% python3 -q
>>> import numpy as np
>>> from numpy import linalg as LA
>>> np.set_printoptions(precision=3, suppress=True, linewidth=120, floatmode="fixed")
>>> def rnd(a):
...     return np.round(a, 3) + 0
... 
>>> rng = np.random.default_rng(226495)
>>> M = np.eye(3, dtype=int)[rng.permutation(3)] * np.array([-2, -3, -2])
>>> M
array([[ 0, -3,  0],
       [ 0,  0, -2],
       [-2,  0,  0]])
>>> np.zeros(3, 3)
Traceback (most recent call last):
  File "<python-input-7>", line 1, in <module>
    np.zeros(3, 3)
    ~~~~~~~~^^^^^^
TypeError: Cannot interpret '3' as a data type
>>> np.abs(M).max()
np.int64(3)
>>> np.diff(M, axis=0)
array([[ 0,  3, -2],
       [-2,  0,  2]])
>>> LA.matrix_rank(M)
np.int64(3)
>>> rnd(LA.norm(M))
np.float64(4.123)
>>> print(M - M[0])
[[ 0  0  0]
 [ 0  3 -2]
 [-2  3  0]]
>>> M.shape
(3, 3)
>>> M.sum(axis=0)
array([-2, -3, -2])
>>> M[3]
Traceback (most recent call last):
  File "<python-input-15>", line 1, in <module>
    M[3]
    ~^^^
IndexError: index 3 is out of bounds for axis 0 with size 3
>>> M[:, 3]
Traceback (most recent call last):
  File "<python-input-16>", line 1, in <module>
    M[:, 3]
    ~^^^^^^
IndexError: index 3 is out of bounds for axis 1 with size 3
>>> mat = np.load("sample6.npy")
>>> mat
array([[  0.700,   1.500,  -0.100,  -1.600,  -1.100],
       [ -1.200,  -0.800,   0.000,  -0.600,  -0.600],
       [  0.000,   0.100,   0.500,  -0.400,   1.200],
       [ 12.000,  24.000,  12.000, -30.000, -36.000],
       [ -0.200,   0.700,  -1.000,  -1.700,   0.700],
       [ -0.700,  -0.400,   0.200,   0.400,   1.000],
       [  1.400,  -1.900,   1.100,  -1.300,   2.000],
       [ -0.600,  -1.800,  -1.100,  -0.100,   0.500],
       [  0.000,  -0.300,  -1.000,  -0.200,  -0.100],
       [ -0.900,   1.300,  -0.500,   0.100,   0.200]])
>>> rnd(LA.svd(M, compute_uv=False))
array([3.000, 2.000, 2.000])
>>> rnd(LA.pinv(M))
array([[ 0.000,  0.000, -0.500],
       [-0.333,  0.000,  0.000],
       [ 0.000, -0.500,  0.000]])
>>> M @ M.T
array([[9, 0, 0],
       [0, 4, 0],
       [0, 0, 4]])
>>> U, sv, Vh = LA.svd(mat)
>>> np.argmax(sv[:-1] / (sv[1:] + 1e-6)) + 1
np.int64(1)
>>> M2 = U[:, :1] @ np.diag(sv[:1]) @ Vh[:1]
>>> LA.matrix_rank(M2)
np.int64(1)
>>> LA.matrix_rank(mat, rtol=0.05)
np.int64(2)
>>> z = rng.permutation(5)
>>> M2 = mat[:, z] * rng.choice([-1, 1], 5)
>>> M2
array([[  1.100,   1.500,  -1.600,   0.700,   0.100],
       [  0.600,  -0.800,  -0.600,  -1.200,  -0.000],
       [ -1.200,   0.100,  -0.400,   0.000,  -0.500],
       [ 36.000,  24.000, -30.000,  12.000, -12.000],
       [ -0.700,   0.700,  -1.700,  -0.200,   1.000],
       [ -1.000,  -0.400,   0.400,  -0.700,  -0.200],
       [ -2.000,  -1.900,  -1.300,   1.400,  -1.100],
       [ -0.500,  -1.800,  -0.100,  -0.600,   1.100],
       [  0.100,  -0.300,  -0.200,   0.000,   1.000],
       [ -0.200,   1.300,   0.100,  -0.900,   0.500]])
>>> U, _, Vh = LA.svd(mat.T @ M2)
>>> rnd(U @ Vh)
array([[ 0.000,  0.000,  0.000,  1.000,  0.000],
       [ 0.000,  1.000,  0.000,  0.000,  0.000],
       [ 0.000,  0.000,  0.000,  0.000, -1.000],
       [ 0.000,  0.000,  1.000,  0.000,  0.000],
       [-1.000,  0.000,  0.000,  0.000,  0.000]])
>>> K = np.load("data.npy")
>>> K
array([[3, 6, 0, 2, 4, 0],
       [6, 6, 3, 4, 4, 2],
       [6, 3, 3, 4, 2, 2],
       [0, 0, 0, 1, 2, 0],
       [0, 0, 0, 2, 2, 1],
       [0, 0, 0, 2, 1, 1]])
>>> z = rng.permutation(6)
>>> M2 = K[:, z] * rng.choice([-1, 1], 6)
>>> print(M2)
[[-4  0  6 -3  2  0]
 [-4  2  6 -6  4  3]
 [-2  2  3 -6  4  3]
 [-2  0  0  0  1  0]
 [-2  1  0  0  2  0]
 [-1  1  0  0  2  0]]
>>> U, _, Vh = LA.svd(K.T @ M2)
>>> print(rnd(LA.lstsq(K, M2)[0]))
[[ 0.000  0.000  0.000 -1.000  0.000  0.000]
 [ 0.000  0.000  1.000  0.000  0.000  0.000]
 [ 0.000  0.000  0.000  0.000  0.000  1.000]
 [ 0.000  0.000  0.000  0.000  1.000  0.000]
 [-1.000  0.000  0.000  0.000  0.000  0.000]
 [ 0.000  1.000  0.000  0.000  0.000  0.000]]
>>> print(LA.matrix_rank(K))
6
>>> K - K[0]
array([[ 0,  0,  0,  0,  0,  0],
       [ 3,  0,  3,  2,  0,  2],
       [ 3, -3,  3,  2, -2,  2],
       [-3, -6,  0, -1, -2,  0],
       [-3, -6,  0,  0, -2,  1],
       [-3, -6,  0,  0, -3,  1]])
>>> np.abs(K).max()
np.int64(6)
>>> rnd(LA.norm(K))
np.float64(16.733)
>>> K.sum(axis=1)
array([15, 25, 20,  3,  5,  4])
>>> K[:, 6]
Traceback (most recent call last):
  File "<python-input-44>", line 1, in <module>
    K[:, 6]
    ~^^^^^^
IndexError: index 6 is out of bounds for axis 1 with size 6
>>> np.unravel_index(np.abs(K).argmax(), K.shape)
(np.int64(0), np.int64(1))
>>> M2 = LA.invert(K)
Traceback (most recent call last):
  File "<python-input-46>", line 1, in <module>
    M2 = LA.invert(K)
         ^^^^^^^^^
AttributeError: module 'numpy.linalg' has no attribute 'invert'
>>> M2 = LA.inv(K)
>>> (np.abs(M2) > 1e-9).astype(int)
array([[1, 1, 1, 1, 1, 1],
       [0, 1, 1, 0, 1, 1],
       [1, 1, 1, 1, 1, 1],
       [0, 0, 0, 1, 1, 1],
       [0, 0, 0, 0, 1, 1],
       [0, 0, 0, 1, 1, 1]])
>>> rnd(K @ M2)
array([[1.000, 0.000, 0.000, 0.000, 0.000, 0.000],
       [0.000, 1.000, 0.000, 0.000, 0.000, 0.000],
       [0.000, 0.000, 1.000, 0.000, 0.000, 0.000],
       [0.000, 0.000, 0.000, 1.000, 0.000, 0.000],
       [0.000, 0.000, 0.000, 0.000, 1.000, 0.000],
       [0.000, 0.000, 0.000, 0.000, 0.000, 1.000]])
>>> rnd(LA.det(K) * M2)
array([[  9.000, -18.000,  18.000, -18.000,  36.000, -36.000],
       [  0.000,   9.000,  -9.000,   0.000, -18.000,  18.000],
       [-18.000,  27.000, -18.000,  36.000, -54.000,  36.000],
       [  0.000,   0.000,   0.000,  27.000, -54.000,  54.000],
       [  0.000,   0.000,   0.000,   0.000,  27.000, -27.000],
       [  0.000,   0.000,   0.000, -54.000,  81.000, -54.000]])
>>> G = np.cov(mat, rowvar=False)
>>> print(rnd(np.corrcoef(mat[:, 1], mat[:, 2])[0, 1]))
0.966
>>> print(G.shape)
(5, 5)
>>> np.argsort(-mat.std(axis=0).round(6), kind="stable")
array([4, 3, 1, 2, 0])
>>> rnd(LA.eigvalsh(G)[::-1])
array([308.387,   1.449,   0.654,   0.370,   0.143])
>>> rnd(mat.std(axis=0))
array([ 3.722,  7.335,  3.725,  8.846, 10.960])
>>> rnd(np.median(mat, axis=0))
array([-0.100, -0.100, -0.050, -0.500,  0.350])
>>> vec = np.array([-2, 2, -2, 2, 2, 0])
>>> y = K @ vec
>>> y
array([18, 10,  0,  6,  8,  6])
>>> rnd(LA.solve(K, y))
array([-2.000,  2.000, -2.000,  2.000,  2.000,  0.000])
>>> rnd(LA.solve(K, y + K[:, 5]))
array([-2.000,  2.000, -2.000,  2.000,  2.000,  1.000])
>>> q, _ = LA.qr(np.array([[-1.1, -1.3, -0.4, -0.2, -1.8],
...     [-0.6, 1.0, 0.6, 0.5, 1.5],
...     [-0.4, -1.2, -0.4, -0.2, 1.1],
...     [0.3, -0.7, 0.0, 0.7, 1.5],
...     [0.2, -0.6, 2.3, -1.9, -0.5]]))
>>> V, _ = LA.qr(np.array([[-0.9, 1.4, 1.3, -2.9, -0.1],
...     [-1.2, -0.9, -1.3, -1.8, 0.1],
...     [-0.3, -1.5, -0.2, 1.0, -0.4],
...     [0.9, -0.8, 0.9, 1.0, 1.3],
...     [0.8, 1.6, -0.2, 0.2, -1.3]]))
>>> sv = 20 * 0.5 ** np.arange(5)
>>> X = q[:, :5] * sv @ V[:5]
>>> rnd(X)
array([[  5.139, -10.167,  11.267,  -0.084,  -3.935],
       [  7.231,  -3.903,   3.302,   6.286,  -1.746],
       [  0.381,  -3.570,   6.142,  -2.605,  -0.586],
       [ -5.568,   2.408,   0.001,  -1.678,   1.070],
       [ -3.979,  -1.552,  -1.182,  -0.630,   4.590]])
>>> M2 = np.array([[3, 3], [2, 1], [0, 3], [2, 3], [3, 1], [3, 2]])
>>> np.einsum("ik,kj->ij", K, M2)
array([[37, 25],
       [56, 53],
       [44, 48],
       [ 8,  5],
       [13, 10],
       [10,  9]])
>>> print(LA.matrix_rank(np.vstack([K, M2.T])))
6
>>> M2 @ K
Traceback (most recent call last):
  File "<python-input-71>", line 1, in <module>
    M2 @ K
    ~~~^~~
ValueError: matmul: Input operand 1 has a mismatch in its core dimension 0, with gufunc signature (n?,k),(k,m?)->(n?,m?) (size 6 is different from 2)
>>> np.einsum("ik,kj->ji", K, M2)
array([[37, 56, 44,  8, 13, 10],
       [25, 53, 48,  5, 10,  9]])
